$ python3 -q
>>> import numpy as np
>>> np.set_printoptions(precision=3, suppress=True, linewidth=140)
>>> m1 = np.load("arr.npy")
>>> m1
array([[ 2.057,  5.977,  8.04 ,  7.016,  3.991,  8.96 ],
       [ 2.008,  6.073,  8.075,  6.968,  3.847,  9.016],
       [ 2.028,  6.084,  7.906,  7.002,  3.981,  8.908],
       [ 1.945,  6.027,  7.977,  7.005,  3.983,  8.928],
       [ 3.019,  6.977,  5.034,  4.982,  6.042,  0.947],
       [ 3.039,  6.967,  4.935,  4.93 ,  5.973,  1.014],
       [ 3.044,  6.926,  5.021,  4.996,  6.051,  1.041],
       [ 3.021,  6.988,  5.046,  4.974,  5.99 ,  1.058],
       [ 2.064,  5.951, -0.005,  6.952,  5.991,  7.01 ],
       [ 2.031,  5.969,  0.004,  7.066,  6.064,  7.091],
       [ 2.033,  5.995, -0.025,  6.987,  6.006,  6.93 ],
       [ 1.995,  6.037, -0.073,  7.093,  6.094,  6.959]])
>>> Ac = m1 - m1.mean(axis=1)
Traceback (most recent call last):
  File "<python-input-4>", line 1, in <module>
    Ac = m1 - m1.mean(axis=1)
         ~~~^~~~~~~~~~~~~~~~~
ValueError: operands could not be broadcast together with shapes (12,6) (12,) 
>>> Ac = m1 - m1.mean(axis=0)
>>> left, s, vt = np.linalg.svd(Ac, full_matrices=False)
>>> round(float((s ** 2).sum() ** 2 / (s ** 4).sum()), 3)
1.973
>>> (np.sign(left[:, 0]) == np.sign(left[0, 0])).astype(int)
array([1, 1, 1, 1, 0, 0, 0, 0, 0, 0, 0, 0])
>>> np.round(s ** 2 / (s ** 2).sum(), 3) + 0
array([0.559, 0.441, 0.   , 0.   , 0.   , 0.   ])
>>> vt[0] * np.sign(vt[0, np.abs(vt[0]).argmax()])
array([-0.099, -0.088,  0.471,  0.196, -0.247,  0.813])
>>> np.abs(left[:, 0]).argmax()
np.int64(1)
>>> np.linalg.matrix_rank(m1, rtol=0.1)
np.int64(3)
>>> [round(float(x), 3) for x in np.linalg.svd(m1, compute_uv=False)[:3]]
[44.882, 11.45, 11.374]
>>> np.linalg.cond(m1) > 100
np.True_
>>> round(float(np.linalg.norm(m1, 2) / np.linalg.norm(m1)), 3)
0.941
>>> basis = m1[[3, 11]].astype(float)
>>> for _ in range(6):
...     z = np.linalg.norm(m1[:, None] - basis, axis=-1).argmin(axis=1)
...     basis = np.array([m1[z == j].mean(axis=0) for j in range(2)])
... 
>>> z
array([0, 0, 0, 0, 1, 1, 1, 1, 1, 1, 1, 1])
>>> np.bincount(z)
array([4, 8])
>>> basis[1] - basis[0]
array([ 0.521,  0.436, -5.507, -1.   ,  2.076, -4.947])
>>> basis
array([[2.01 , 6.04 , 7.999, 6.998, 3.95 , 8.953],
       [2.531, 6.476, 2.492, 5.998, 6.026, 4.006]])
>>> round(np.linalg.norm(m1) ** 2 / np.linalg.norm(m1, 2) ** 2, 3)
np.float64(1.129)
>>> np.linalg.norm(m1, axis=0)
array([ 8.331, 21.986, 18.877, 22.183, 18.788, 22.817])
>>> np.linalg.norm(m1, axis=1)
array([15.812, 15.835, 15.744, 15.76 , 12.056, 11.964, 12.046, 12.048, 13.154, 13.294, 13.153, 13.278])
>>> round(np.linalg.norm(m1, 1), 3), round(np.linalg.norm(m1, np.inf), 3)
(np.float64(75.971), np.float64(36.041))
>>> np.round(np.linalg.norm(m1[10], 1), 3), round(float(np.linalg.norm(m1[10], np.inf)), 3)
(np.float64(27.976), 6.987)
>>> round(float(np.linalg.norm(m1, "nuc")), 3)
68.027
>>> round(float(np.linalg.norm(m1[10] - m1[11])), 3)
0.159
>>> E = np.array([[1, 0, 2, 0], [3, 3, 1, 0], [1, 0, 0, 2], [0, 0, 3, 1]])
>>> E[1] = E[2]
>>> E
array([[1, 0, 2, 0],
       [1, 0, 0, 2],
       [1, 0, 0, 2],
       [0, 0, 3, 1]])
>>> r = np.linalg.matrix_rank(E)
>>> r
np.int64(3)
>>> null = np.linalg.svd(E)[2][r:].T
>>> null.shape
(4, 1)
>>> np.linalg.matrix_rank(E.T @ E), np.linalg.matrix_rank(E @ E.T)
(np.int64(3), np.int64(3))
>>> [int(np.linalg.matrix_rank(E[:i])) for i in range(1, len(E) + 1)]
[1, 2, 2, 3]
>>> np.round(E @ null, 3) + 0
array([[0.],
       [0.],
       [0.],
       [0.]])
>>> proj = np.triu(np.array([[-1, 0, -2, 1], [-1, 1, 3, 2], [3, 0, 2, 0], [-3, -2, -3, -2]]), 1) + np.eye(4)
>>> Y = proj @ E @ np.linalg.inv(proj)
>>> np.poly(Y)
array([ 1., -2., -7.,  8.,  0.])
>>> Y
array([[-1.,  0.,  3., -2.],
       [ 4.,  0., 14.,  6.],
       [ 1.,  0.,  2.,  1.],
       [ 0.,  0.,  3.,  1.]])
>>> np.round(np.linalg.det(Y), 3)
np.float64(0.0)
>>> np.argsort(-np.linalg.norm(Y, axis=0).round(6), kind="stable")[:3]
array([2, 3, 0])
>>> [round(float(x), 3) for x in np.linalg.svd(Y, compute_uv=False)[:3]]
[16.31, 3.398, 0.661]
>>> np.linalg.matrix_rank(Y, rtol=0.1)
np.int64(2)
>>> x0 = np.array([-1, 1, 3, -1])
>>> h = np.maximum(E @ x0, 0)
>>> h
array([5, 0, 0, 8])
>>> np.tanh(E @ x0)
array([ 1.   , -0.995, -0.995,  1.   ])
>>> left, s, vt = np.linalg.svd(E)
>>> s.round(3) + 0
array([3.965, 2.88 , 0.991, 0.   ])
>>> Y = left[:, :3] @ np.diag(s[:3]) @ vt[:3]
>>> round(np.linalg.norm(E - Y) / np.linalg.norm(E), 3)
np.float64(0.0)
>>> np.linalg.matrix_rank(E, rtol=0.05)
np.int64(3)
>>> np.linalg.matrix_rank(Y)
np.int64(3)
>>> rng = np.random.default_rng(486)
>>> W0 = rng.normal(size=(20, 4)) + 20 * np.array([1, 1, -4, -1])
>>> W0
array([[ 20.934,  18.076, -79.549, -20.212],
       [ 20.514,  20.275, -81.041, -20.234],
       [ 20.32 ,  18.155, -80.553, -21.085],
       [ 18.831,  19.772, -79.036, -20.034],
       [ 20.21 ,  19.452, -78.754, -20.002],
       [ 21.59 ,  20.975, -80.091, -18.049],
       [ 20.454,  18.408, -81.38 , -19.849],
       [ 21.634,  19.416, -80.499, -19.436],
       [ 18.917,  19.202, -78.722, -19.567],
       [ 20.782,  20.582, -79.688, -19.822],
       [ 20.438,  20.911, -79.682, -20.508],
       [ 20.506,  21.349, -79.977, -18.111],
       [ 18.584,  20.007, -80.291, -19.26 ],
       [ 19.696,  19.221, -79.474, -20.808],
       [ 20.403,  19.729, -80.452, -18.881],
       [ 21.484,  21.84 , -79.723, -18.792],
       [ 18.864,  19.601, -80.733, -20.773],
       [ 19.106,  17.258, -81.524, -19.668],
       [ 21.118,  20.17 , -80.085, -19.127],
       [ 20.823,  18.445, -80.337, -19.581]])
>>> z = W0[:, 0] > np.median(W0[:, 0])
>>> f = W0[z].mean(axis=0) - W0[~z].mean(axis=0)
>>> np.argsort(-np.abs(f).round(6), kind="stable")
array([0, 3, 1, 2])
>>> (((W0 - W0.mean(axis=0)) @ f > 0) == z).mean()
np.float64(0.8)
>>> f
array([ 1.447,  0.623, -0.315,  0.737])
>>> ((W0 - W0.mean(axis=0)) @ f > 0).astype(int)
array([0, 1, 0, 0, 0, 1, 0, 1, 0, 1, 1, 1, 0, 0, 1, 1, 0, 0, 1, 1])
>>> x0 = np.array([4, 4, 1, 2])
>>> h = np.maximum(W0 @ x0, 0)
>>> np.tanh(W0 @ x0)
array([1., 1., 1., 1., 1., 1., 1., 1., 1., 1., 1., 1., 1., 1., 1., 1., 1., 1., 1., 1.])
>>> np.flatnonzero(h > 1e-9)
array([ 0,  1,  2,  3,  4,  5,  6,  7,  8,  9, 10, 11, 12, 13, 14, 15, 16, 17, 18, 19])
>>> arr = np.load("out4.npy")
>>> arr
array([[ 0,  1, -2, -1,  1,  1],
       [ 1,  2, -1,  0,  2,  2],
       [ 1,  2, -1,  0,  2,  2],
       [ 1,  2, -1,  0,  2,  2]])
>>> # looks like rank 2
>>> x0 = np.array([1, -2, 2, 1, -2, -1])
>>> h = np.maximum(arr @ x0, 0)
>>> np.tanh(arr @ x0)
array([-1., -1., -1., -1.])
>>> np.maximum(arr @ (3 * x0), 0)
array([0, 0, 0, 0])
>>> left, s, vt = np.linalg.svd(arr)
>>> np.argmax(s[:-1] / (s[1:] + 1e-6)) + 1
np.int64(2)
>>> s.round(3) + 0
array([6.851, 1.752, 0.   , 0.   ])
>>> Y = left[:, :2] @ np.diag(s[:2]) @ vt[:2]
>>> np.linalg.matrix_rank(Y)
np.int64(2)
>>> round(float(np.linalg.norm(arr - Y, 2)), 3), round(float(s[2]), 3)
(0.0, 0.0)
>>> round(np.linalg.norm(arr - Y) / np.linalg.norm(arr), 3)
np.float64(0.0)
>>> Y.round(3) + 0
array([[ 0.,  1., -2., -1.,  1.,  1.],
       [ 1.,  2., -1.,  0.,  2.,  2.],
       [ 1.,  2., -1.,  0.,  2.,  2.],
       [ 1.,  2., -1.,  0.,  2.,  2.]])
>>> round(np.abs(arr - Y).max(), 3)
np.float64(0.0)
>>> np.linalg.matrix_rank(arr, rtol=0.05)
np.int64(2)
>>> X = np.array([[1, 0, 0, 0, 0, 0],
...     [1, 1, 0, 0, 0, 0],
...     [2, -3, 1, 0, 0, 0],
...     [-2, -1, 2, 1, 0, 0],
...     [-1, 2, 1, -3, 1, 0],
...     [-1, 1, -1, 3, -2, 1]])
>>> X
array([[ 1,  0,  0,  0,  0,  0],
       [ 1,  1,  0,  0,  0,  0],
       [ 2, -3,  1,  0,  0,  0],
       [-2, -1,  2,  1,  0,  0],
       [-1,  2,  1, -3,  1,  0],
       [-1,  1, -1,  3, -2,  1]])
>>> # triangular
>>> np.allclose(arr[:-1].T @ np.linalg.lstsq(arr[:-1].T, arr[-1])[0], arr[-1])
True
>>> np.unique(arr.round(6), axis=0).shape
(2, 6)
